$ python -q
>>> import numpy as np
>>> import numpy.linalg as la
>>> np.set_printoptions(precision=1, suppress=True, linewidth=160, legacy="1.25")
>>> Z = np.array([[4, -5, 2, 1], [1, -5, 1, 1], [-5, 4, 0, -5], [3, -5, -5, 5]])
>>> rng = np.random.default_rng(72140)
>>> X = (rng.random((10, 4)) < 0.25) @ Z
>>> print(X)
[[  5 -10   3   2]
 [  1  -5   1   1]
 [  0   0   0   0]
 [ -2  -1  -5   0]
 [  0  -6   3  -3]
 [  0   0   0   0]
 [  0   0   0   0]
 [  1  -5   1   1]
 [  0   0   0   0]
 [ -5   4   0  -5]]
>>> gram = np.cov(X, rowvar=False)
>>> print(np.median(X, axis=0))
[ 0.  -0.5  0.   0. ]
>>> print(np.round(np.corrcoef(X.T), 1) + 0)
[[ 1.  -0.9  0.5  0.8]
 [-0.9  1.  -0.6 -0.5]
 [ 0.5 -0.6  1.   0. ]
 [ 0.8 -0.5  0.   1. ]]
>>> print(np.argsort(-X.std(axis=0).round(6), kind="stable"))
[1 0 2 3]
>>> print(la.eigvalsh(gram)[::-1])
[25.1  4.8  2.1  0.1]
>>> print(np.argwhere(np.triu(np.abs(np.corrcoef(X.T)) > 0.8, 1)))
[[0 1]]
>>> Z = X[[7, 2]].astype(float)
>>> for _ in range(3):
...     idx = la.norm(X[:, None] - Z, axis=-1).argmin(axis=1)
...     Z = np.array([X[idx == j].mean(axis=0) for j in range(2)])
... 
>>> print(idx)
[0 0 1 1 0 1 1 0 1 1]
>>> print(np.abs(Z[1] - Z[0]).argmax())
1
>>> print(np.bincount(idx))
[4 6]
>>> print(Z[1] - Z[0])
[-2.9  7.  -2.8 -1.1]
>>> print(Z)
[[ 1.8 -6.5  2.   0.2]
 [-1.2  0.5 -0.8 -0.8]]
>>> r0 = np.array([-1, 3, -3])
>>> print(np.correlate(Z[0], Z[1], "full"))
[-1.5  4.   4.6 -7.2  8.4 -2.2 -0.3]
>>> print(np.array([np.convolve(row, r0, "same") for row in Z]))
[[ 11.8 -26.8  25.2  -5.2]
 [ -4.    5.8  -3.2   0. ]]
>>> print(np.cross(Z[0, :3], Z[1, :3]))
[ 4.4 -0.9 -6.7]
>>> M = np.load("data.npy")
>>> print(M)
[[ 19. -28.  12. -12.  12.]
 [-28.  52. -21.  21. -21.]
 [ 12. -21.  12.  -9.   9.]
 [-12.  21.  -9.  12.  -9.]
 [ 12. -21.   9.  -9.  12.]]
>>> left, s, VT = la.svd(M)
>>> print(np.argmax(s[:-1] / (s[1:] + 1e-6)) + 1)
1
>>> print(s)
[95.  3.  3.  3.  3.]
>>> B = left[:, :1] @ np.diag(s[:1]) @ VT[:1]
>>> print(np.round(np.abs(M - B).max(), 1))
2.7
>>> print(np.round(la.norm(M - B, 2), 1), round(s[1], 1))
3.0 3.0
>>> E = np.loadtxt("test2.csv", delimiter=",")
>>> print(E)
[[ 1.  1.  1.  1. -1. -1. -1. -1.]
 [ 1.  1. -1. -1.  1.  1. -1. -1.]
 [ 1. -1.  1. -1. -1.  1. -1.  1.]
 [ 1.  1. -1. -1. -1. -1.  1.  1.]]
>>> B = np.array([[4, 3], [0, 4], [3, 2], [0, 2], [0, 3], [3, 4], [5, 3], [1, 0]])
>>> print(np.einsum("ik,kj->ij", E, B))
[[-2.  1.]
 [-2.  7.]
 [ 6. -3.]
 [ 4. -1.]]
>>> print(np.vstack([E, B.T]).shape)
(6, 8)
>>> print(np.einsum("ij,ij->i", E, E))
[8. 8. 8. 8.]
>>> print(B.T @ E.T)
[[-2. -2.  6.  4.]
 [ 1.  7. -3. -1.]]
>>> data = np.load("dump.npy")
>>> print(data)
[[ 0  0  0]
 [ 0  0  0]
 [ 5  0 10]]
>>> # triangular, det is the product of the diagonal
>>> r = la.matrix_rank(data)
>>> print(r)
1
>>> N = la.svd(data)[2][r:].T
>>> print(N @ N.T)
[[ 0.8  0.  -0.4]
 [ 0.   1.   0. ]
 [-0.4  0.   0.2]]
>>> print(la.matrix_rank(data.T @ data), la.matrix_rank(data @ data.T))
1 1
>>> print([int(la.matrix_rank(np.delete(data, i, axis=0))) for i in range(3)])
[1, 1, 0]
>>> print([int(la.matrix_rank(data[:i])) for i in range(1, len(data) + 1)])
[0, 0, 1]
>>> print((data != 0).astype(int))
[[0 0 0]
 [0 0 0]
 [1 0 1]]
>>> print(np.sort(la.eigvals(data).real))
[ 0.  0. 10.]
>>> print(round(la.det(data), 1))
0.0
>>> print(data @ data)
[[  0   0   0]
 [  0   0   0]
 [ 50   0 100]]
>>> print((la.matrix_power((data != 0) + (data.T != 0) + np.eye(3), 3) > 0).astype(int))
[[1 0 1]
 [0 1 0]
 [1 0 1]]
>>> print(la.matrix_rank(data - data[0, 0] * np.eye(3)))
1
>>> print(la.matrix_power(data - np.diag(np.diag(data)), 3))
[[0 0 0]
 [0 0 0]
 [0 0 0]]
>>> print([int(la.matrix_rank(la.matrix_power(data, p))) for p in range(1, 4)])
[1, 1, 1]
>>> x0 = np.array([8, 0, 4])
>>> print(data @ x0)
[ 0  0 80]
>>> feats = (rng.random((5, 5)) < 0.3) + np.eye(5)
>>> feats /= feats.sum(axis=1, keepdims=True)
>>> print(feats)
[[0.5 0.  0.2 0.2 0. ]
 [0.  0.3 0.3 0.  0.3]
 [0.  0.  1.  0.  0. ]
 [0.  0.  0.  1.  0. ]
 [0.  0.2 0.  0.2 0.5]]
>>> # a transition matrix
>>> r0 = np.array([1, 2, 0, 0, 0])
>>> B = feats + np.outer(r0, np.eye(5)[4])
>>> print(B)
[[0.5 0.  0.2 0.2 1. ]
 [0.  0.3 0.3 0.  2.3]
 [0.  0.  1.  0.  0. ]
 [0.  0.  0.  1.  0. ]
 [0.  0.2 0.  0.2 0.5]]
>>> print(round(float(la.det(B) / la.det(feats)), 1), np.round(1 + la.solve(feats, r0)[4], 1))
-5.0 -5.0
>>> w, vecs = la.eig(B)
>>> print(B @ vecs[:, 0] - w[0] * vecs[:, 0])
[0. 0. 0. 0. 0.]
>>> print(np.sort(la.eigvals(la.inv(B))))
[-2.8  0.8  1.   1.   2. ]
>>> print(np.sort(la.eigvals(B.T)))
[-0.4  0.5  1.   1.   1.2]
>>> print(np.round(np.prod(w), 1))
-0.2
>>> print(w)
[ 0.5 -0.4  1.2  1.   1. ]
>>> print(np.sort(la.eigvals(B @ B)))
[0.1 0.2 1.  1.  1.4]
>>> th = np.radians(45)
>>> r_ = np.eye(5)
>>> r_[2, 2] = r_[3, 3] = np.cos(th)
>>> r_[2, 3], r_[3, 2] = -np.sin(th), np.sin(th)
>>> print(r_)
[[ 1.   0.   0.   0.   0. ]
 [ 0.   1.   0.   0.   0. ]
 [ 0.   0.   0.7 -0.7  0. ]
 [ 0.   0.   0.7  0.7  0. ]
 [ 0.   0.   0.   0.   1. ]]
>>> B = feats @ r_.T
>>> print(np.abs(B - feats).max(axis=0))
[0.  0.  0.7 0.7 0. ]
>>> print(round(la.det(r_), 1), round(float(np.trace(r_)), 1))
1.0 4.4
>>> hat = np.triu(np.array([[0, -1, 5, -4, -2],
...     [-5, 3, 0, 1, -2],
...     [-1, 5, 0, -3, 3],
...     [-2, -4, -1, -5, 1],
...     [-1, -5, 2, 2, -2]]), 1) + np.eye(5)
>>> B = hat @ feats @ la.inv(hat)
>>> print(la.matrix_rank(B))
5
>>> print(B)
[[  0.5  -0.3   2.4   5.3 -13.6]
 [  0.   -0.2   0.3   1.7  -3.7]
 [  0.    0.8   1.    0.    0. ]
 [  0.    0.2   0.    1.    0. ]
 [  0.    0.2   0.    0.    1. ]]
>>> print(round(float(la.det(B)), 1))
0.0
>>> print(feats.sum(axis=1))
[1. 1. 1. 1. 1.]
>>> print(feats.mean(axis=0))
[0.1 0.1 0.3 0.3 0.2]
>>> print(feats - feats[0])
[[ 0.   0.   0.   0.   0. ]
 [-0.5  0.3  0.1 -0.2  0.3]
 [-0.5  0.   0.8 -0.2  0. ]
 [-0.5  0.  -0.2  0.8  0. ]
 [-0.5  0.2 -0.2  0.   0.5]]
>>> print(la.svd(feats, compute_uv=False))
[1.1 1.  0.7 0.5 0.1]
>>> print(np.abs(feats).max())
1.0
>>> print(np.diff(feats, axis=0))
[[-0.5  0.3  0.1 -0.2  0.3]
 [ 0.  -0.3  0.7  0.  -0.3]
 [ 0.   0.  -1.   1.   0. ]
 [ 0.   0.2  0.  -0.8  0.5]]
>>> print(feats.shape)
(5, 5)
>>> print(np.unravel_index(np.abs(feats).argmax(), feats.shape))
(2, 2)
>>> arr = 0.2 ** np.abs(np.subtract.outer(np.arange(5), np.arange(5)))
>>> print(arr.round(1) + 0)
[[1.  0.2 0.  0.  0. ]
 [0.2 1.  0.2 0.  0. ]
 [0.  0.2 1.  0.2 0. ]
 [0.  0.  0.2 1.  0.2]
 [0.  0.  0.  0.2 1. ]]
>>> # equal to its transpose
>>> idx = rng.permutation(5)
>>> print(idx)
[0 1 4 3 2]
>>> B = arr[idx][:, idx]
>>> print(np.trace(B))
5.0
>>> print(round(la.det(B), 1), round(float(la.det(arr[idx])), 1))
0.8 -0.8
>>> print(np.allclose(B, arr))
False
>>> print(B.round(1) + 0)
[[1.  0.2 0.  0.  0. ]
 [0.2 1.  0.  0.  0.2]
 [0.  0.  1.  0.2 0. ]
 [0.  0.  0.2 1.  0.2]
 [0.  0.2 0.  0.2 1. ]]
>>> Lm = la.cholesky(arr)
>>> print(Lm.round(1) + 0)
[[1.  0.  0.  0.  0. ]
 [0.2 1.  0.  0.  0. ]
 [0.  0.2 1.  0.  0. ]
 [0.  0.  0.2 1.  0. ]
 [0.  0.  0.  0.2 1. ]]
>>> print(np.round(arr / np.sqrt(np.outer(np.diag(arr), np.diag(arr))), 1) + 0)
[[1.  0.2 0.  0.  0. ]
 [0.2 1.  0.2 0.  0. ]
 [0.  0.2 1.  0.2 0. ]
 [0.  0.  0.2 1.  0.2]
 [0.  0.  0.  0.2 1. ]]
>>> idx = rng.permutation(5)
>>> print(idx)
[1 2 0 4 3]
>>> B = Lm[idx][:, idx]
>>> print(B.round(1) + 0)
[[1.  0.  0.2 0.  0. ]
 [0.2 1.  0.  0.  0. ]
 [0.  0.  1.  0.  0. ]
 [0.  0.  0.  1.  0.2]
 [0.  0.2 0.  0.  1. ]]
>>> print(np.round(np.trace(B), 1))
4.9
>>> print(np.sort(np.abs(la.eigvals(B))))
[1. 1. 1. 1. 1.]
>>> print(round(float(la.det(B)), 1), round(la.det(Lm[idx]), 1))
0.9 -0.9
>>> print(np.diag(B))
[1. 1. 1. 1. 1.]
>>> gram = B.T @ B
>>> print(la.matrix_rank(gram))
5
>>> print(np.allclose(gram, gram.T))
True
>>> print(gram.round(1) + 0)
[[1.  0.2 0.2 0.  0. ]
 [0.2 1.  0.  0.  0.2]
 [0.2 0.  1.  0.  0. ]
 [0.  0.  0.  1.  0.2]
 [0.  0.2 0.  0.2 1. ]]
>>> print(np.trace(gram), np.round((B ** 2).sum(), 1))
5.0 5.0
>>> W0 = np.array([[-2, 0, 1, 2, 0], [-2, 0, 1, 2, 0], [0, -2, -1, -2, -2]])
>>> left, s, VT = la.svd(W0)
>>> print(np.argmax(s[:-1] / (s[1:] + 1e-6)) + 1)
2
>>> B = left[:, :2] @ np.diag(s[:2]) @ VT[:2]
>>> print(B.round(1) + 0)
[[-2.  0.  1.  2.  0.]
 [-2.  0.  1.  2.  0.]
 [ 0. -2. -1. -2. -2.]]
>>> B = np.array([[1, 2, -3], [-2, -1, -1]])
>>> Z = np.kron(B, W0)
>>> print(np.round(la.norm(Z, 2), 1), round(la.norm(B, 2) * la.norm(W0, 2), 1))
18.0 18.0
>>> mat = np.load("a.npy")
>>> print(mat)
[[1 0]
 [0 2]]
>>> # 2 groups of indices that never mix
>>> left, s, VT = la.svd(mat, full_matrices=False)
>>> print(np.cumsum(s ** 2) / np.sum(s ** 2))
[0.8 1. ]
>>> print(left.T @ mat @ VT.T)
[[2. 0.]
 [0. 1.]]
>>> print(left.shape, s.shape, VT.shape)
(2, 2) (2,) (2, 2)
>>> print(np.allclose(left * s @ VT, mat))
True
